$ ipython --no-banner

In [1]: import numpy as np

In [2]: from numpy import linalg as LA

In [3]: np.set_printoptions(precision=2, suppress=True, linewidth=160, sign=" ")

In [4]: A = np.load("data.npy")

In [5]: A
Out[5]: 
array([[ 0,  1,  1,  1,  0],
       [ 1,  0,  1,  1,  0],
       [ 1,  1,  0,  1,  0],
       [ 1,  1,  1,  0,  0],
       [ 0,  0,  0,  0,  0]])

In [6]: # equal to its transpose

In [7]: P = np.triu(np.array([[2, 2, -1, 1, 1],
   ...:     [2, 2, -1, 0, -1],
   ...:     [1, 2, 1, -2, -2],
   ...:     [1, 1, 1, -2, -2],
   ...:     [-1, 0, -1, 0, -1]]), 1) + np.eye(5)

In [8]: B = P @ A @ LA.inv(P)

In [9]: B
Out[9]: 
array([[ 2., -3.,  3.,  6., 13.],
       [ 0., -1.,  0.,  0., -1.],
       [-1.,  1., -2., -2., -6.],
       [ 1., -1.,  1.,  1.,  2.],
       [ 0.,  0.,  0.,  0.,  0.]])

In [10]: np.round(np.poly(B), 2) + 0
Out[10]: array([ 1.,  0., -6., -8., -3.,  0.])

In [11]: round(LA.det(B), 2)
Out[11]: np.float64(0.0)

In [12]: print(LA.matrix_rank(B))
4

In [13]: print(P @ A - A @ P)
[[ 2.  0.  4.  3.  5.]
 [-1. -3.  1.  0.  3.]
 [-2. -4.  0. -1.  2.]
 [ 0. -2.  2.  1.  2.]
 [ 0.  0.  0.  0.  0.]]

In [14]: U, sigma, Vh = LA.svd(A)

In [15]: sigma
Out[15]: array([ 3.,  1.,  1.,  1.,  0.])

In [16]: B = U[:, :4] @ np.diag(sigma[:4]) @ Vh[:4]

In [17]: round(np.abs(A - B).max(), 2)
Out[17]: np.float64(0.0)

In [18]: LA.matrix_rank(B)
Out[18]: np.int64(4)

In [19]: ev, vecs = LA.eigh(A)

In [20]: vec = np.array([7, -6, -6, 1, 2])

In [21]: (np.sign(vecs[:, -1].round(6)) == np.sign(vecs[0, -1].round(6))).astype(int)
Out[21]: array([ 1,  1,  1,  1,  0])

In [22]: np.abs(A).sum(axis=1).max(), np.abs(ev).max()
Out[22]: (np.int64(3), np.float64(3.0))

In [23]: print(LA.eigvalsh(A[1:, 1:]))
[-1. -1.  0.  2.]

In [24]: vecs * np.abs(ev) @ vecs.T
Out[24]: 
array([[ 1.5,  0.5,  0.5,  0.5,  0. ],
       [ 0.5,  1.5,  0.5,  0.5,  0. ],
       [ 0.5,  0.5,  1.5,  0.5,  0. ],
       [ 0.5,  0.5,  0.5,  1.5,  0. ],
       [ 0. ,  0. ,  0. ,  0. ,  0. ]])

In [25]: round(vec @ A @ vec / (vec @ vec), 2), ev[0], ev[-1]
Out[25]: (np.float64(-0.84), np.float64(-1.0), np.float64(3.0))
